% python3 -q
>>> import numpy as np
>>> import numpy.linalg as la
>>> np.set_printoptions(suppress=True, linewidth=120)
>>> def tidy(a):
...     return np.round(a, 2) + 0
... 
>>> E = np.load("w.npy")
>>> E
array([[ 2.98, -1.84,  1.26,  1.73, -0.15,  0.75,  3.27,  0.88,  2.13, -2.48, -1.53],
       [-4.2 , -0.09, -1.3 , -1.33, -2.03, -0.7 , -0.87,  0.76, -0.83, -0.29,  0.28],
       [ 2.05, -0.45,  0.81,  1.12,  0.55,  0.14,  0.53,  1.58,  1.84,  0.49, -1.6 ],
       [ 8.49, -0.16,  2.85,  3.  ,  4.57,  2.67,  3.34, -3.98, -0.37,  0.02,  0.89],
       [-3.11, -0.85,  0.13, -0.64, -1.43, -0.97,  0.12,  1.79,  1.51, -1.08, -1.2 ],
       [-0.14, -0.29, -1.74, -0.72, -0.32, -0.9 , -2.28,  1.37, -0.07, -0.01, -1.57],
       [-5.32, -0.12, -2.33, -0.31, -4.62, -3.31, -3.08, 10.09,  4.77,  2.68, -5.68],
       [-0.97, -0.11, -0.76,  0.22, -1.28, -0.75, -0.89,  3.42,  1.74,  1.66, -2.23]])
>>> u, v = E[5], E[7]
>>> tidy(u @ u)
np.float64(14.11)
>>> pr = (u @ v) / (u @ u) * u
>>> tidy(v - pr)
array([-0.85,  0.15,  0.78,  0.86, -1.  ,  0.05,  1.13,  2.21,  1.8 ,  1.67, -0.84])
>>> la.matrix_rank(np.outer(u, v))
np.int64(1)
>>> cov = E.T @ E
>>> tidy(np.diag(cov))
array([141.74,   4.45,  21.11,  16.09,  50.46,  21.47,  38.38, 138.27,  36.81,  17.58,  46.91])
>>> q, _ = la.qr(np.array([[-0.2, -0.4, 1.2, -0.2, -0.2, 0.0, 0.1, 0.5],
...     [-0.3, -0.4, 0.3, 1.6, 0.4, -1.2, 1.1, -1.3],
...     [-1.5, -0.3, -1.8, -0.3, -0.2, -0.1, 0.2, 1.0],
...     [0.4, 0.9, 1.6, -1.7, 0.2, -0.2, 1.5, 0.7],
...     [0.9, 0.8, -1.4, 0.6, 1.6, -0.4, 0.6, -1.1],
...     [-0.5, 0.1, -0.6, -1.0, -0.2, 0.5, 1.4, -1.8],
...     [0.7, -0.2, -0.8, -0.6, 1.2, 0.3, -1.6, 1.6],
...     [0.1, 0.6, -0.6, -0.3, 1.1, -0.2, 0.0, -0.1]]))
>>> w = np.array([8, 9, 9, -9, 6, 1, 4, -4])
>>> arr = q @ np.diag(w) @ q.T
>>> tidy(arr)
array([[ 1.68,  3.72, -1.73,  0.33, -3.25,  0.04,  0.01,  0.71],
       [ 3.72, -0.54,  1.6 ,  1.49, -2.23,  2.02,  4.43, -1.01],
       [-1.73,  1.6 ,  6.08, -1.79, -0.62,  1.47, -1.37,  2.25],
       [ 0.33,  1.49, -1.79,  5.93,  0.89, -0.52, -3.77,  2.31],
       [-3.25, -2.23, -0.62,  0.89,  3.36,  2.73,  3.84,  2.45],
       [ 0.04,  2.02,  1.47, -0.52,  2.73,  2.3 , -3.21, -0.39],
       [ 0.01,  4.43, -1.37, -3.77,  3.84, -3.21,  1.83,  0.51],
       [ 0.71, -1.01,  2.25,  2.31,  2.45, -0.39,  0.51,  3.36]])
>>> # symmetric, so the eigenvalues are real
>>> rng = np.random.default_rng(3525)
>>> B = arr + rng.integers(-2, 3, (8, 7)) @ rng.integers(-2, 3, (7, 8))
>>> tidy(B)
array([[ -2.32,   5.72,  -7.73,  -9.67,   0.75,   6.04,  -1.99,   0.71],
       [  0.72,   1.46,   4.6 ,  -4.51,  -1.23,  -0.98,  15.43,   7.99],
       [  4.27,   4.6 ,   8.08,  -5.79,   9.38,   3.47,  -1.37,   1.25],
       [-11.67,   4.49,  -5.79,   3.93,  -8.11,   7.48,  -6.77,  11.31],
       [ -0.25,   5.77,  -0.62,  -4.11,  10.36,   3.73,   8.84,   0.45],
       [  4.04,   3.02,   5.47,   1.48,   3.73,   0.3 ,   1.79,   3.61],
       [  4.01,   4.43, -10.37,  -2.77,   7.84,   8.79,   0.83,   0.51],
       [  6.71,  -0.01,  18.25,   6.31,   5.45, -14.39,  10.51,   8.36]])
>>> tidy(la.svd(B - arr, compute_uv=False))
array([33.54, 22.43, 19.95, 10.84,  6.49,  5.57,  1.01,  0.  ])
>>> np.abs(B - arr).sum(axis=1)
array([34., 38., 28., 50., 31., 23., 31., 59.])
>>> la.matrix_rank(B - arr, tol=1e-8)
np.int64(7)
>>> tidy(B - arr)
array([[ -4.,   2.,  -6., -10.,   4.,   6.,  -2.,   0.],
       [ -3.,   2.,   3.,  -6.,   1.,  -3.,  11.,   9.],
       [  6.,   3.,   2.,  -4.,  10.,   2.,   0.,  -1.],
       [-12.,   3.,  -4.,  -2.,  -9.,   8.,  -3.,   9.],
       [  3.,   8.,   0.,  -5.,   7.,   1.,   5.,  -2.],
       [  4.,   1.,   4.,   2.,   1.,  -2.,   5.,   4.],
       [  4.,   0.,  -9.,   1.,   4.,  12.,  -1.,   0.],
       [  6.,   1.,  16.,   4.,   3., -14.,  10.,   5.]])
